>>> import numpy as np
>>> from numpy import linalg as LA
>>> np.set_printoptions(precision=2, suppress=True, linewidth=200, floatmode="fixed")
>>> data = np.load("case15.npy")
>>> data
array([[ 1,  0,  0],
       [ 0,  1,  0],
       [ 2, -2,  1]])
>>> # triangular, det is the product of the diagonal
>>> Q, Rm = LA.qr(data)
>>> np.round(Q @ Rm, 2) + 0
array([[ 1.00,  0.00,  0.00],
       [ 0.00,  1.00,  0.00],
       [ 2.00, -2.00,  1.00]])
>>> Q.shape, Rm.shape
((3, 3), (3, 3))
>>> np.abs(np.diag(Rm))
array([2.24, 1.34, 0.33])
>>> np.allclose(Rm.T @ Rm, data.T @ data)
True
>>> F = np.array([[-0.2, -1.3, 1.9, -0.8], [-1.1, -1.6, -1.9, -0.5]])
>>> F[:, 3] *= 3
>>> F
array([[-0.20, -1.30,  1.90, -2.40],
       [-1.10, -1.60, -1.90, -1.50]])
>>> Y = F / np.sqrt((F ** 2).mean(axis=1, keepdims=True))
>>> LA.norm(Y, axis=1)
array([2.00, 2.00])
>>> LA.matrix_rank(Y) == LA.matrix_rank(F)
np.True_
>>> LA.matrix_rank(F - F.mean(axis=1, keepdims=True))
np.int64(2)
>>> F.shape
(2, 4)
>>> F.mean(axis=0)
array([-0.65, -1.45,  0.00, -1.95])
>>> round(LA.norm(F), 2)
np.float64(4.55)
>>> F.sum(axis=1)
array([-2.00, -6.10])
>>> LA.matrix_rank(F)
np.int64(2)
>>> LA.svd(F, compute_uv=False)
array([3.57, 2.82])
>>> np.count_nonzero(F)
np.int64(8)
>>> np.unravel_index(np.abs(F).argmax(), F.shape)
(np.int64(0), np.int64(3))
>>> np.round(np.abs(F).max(), 2)
np.float64(2.4)
>>> F.sum(axis=0)
array([-1.30, -2.90,  0.00, -3.90])
>>> def softmax(z):
...     e = np.exp(z - z.max(axis=-1, keepdims=True))
...     return e / e.sum(axis=-1, keepdims=True)
... 
>>> softmax(F[0])
array([0.10, 0.03, 0.85, 0.01])
>>> np.round(softmax(10 * F[0]), 2) + 0
array([0.00, 0.00, 1.00, 0.00])
>>> scores = F @ F.T / np.sqrt(4)
>>> softmax(scores + np.triu(np.full(scores.shape, -np.inf), 1))
array([[1.00, 0.00],
       [0.02, 0.98]])
>>> softmax(scores).round(6).argmax(axis=1)
array([0, 1])
>>> softmax(scores)[0] @ F
array([-0.21, -1.30,  1.85, -2.39])
>>> K = np.load("out15.npy")
>>> K
array([[-2.00,  5.00,  0.00],
       [ 5.00, -5.00,  5.00],
       [ 0.00,  5.00, -2.00]])
>>> # symmetric, so the eigenvalues are real
>>> Q, evecs = LA.qr(K[:, :1])[0], LA.qr(K[:, 1:])[0]
>>> sv = LA.svd(Q.T @ evecs, compute_uv=False)
>>> (sv > 0.9).sum()
np.int64(0)
>>> round(LA.norm(Q @ Q.T - evecs @ evecs.T, 2), 2)
np.float64(1.0)
>>> sv
array([0.88])
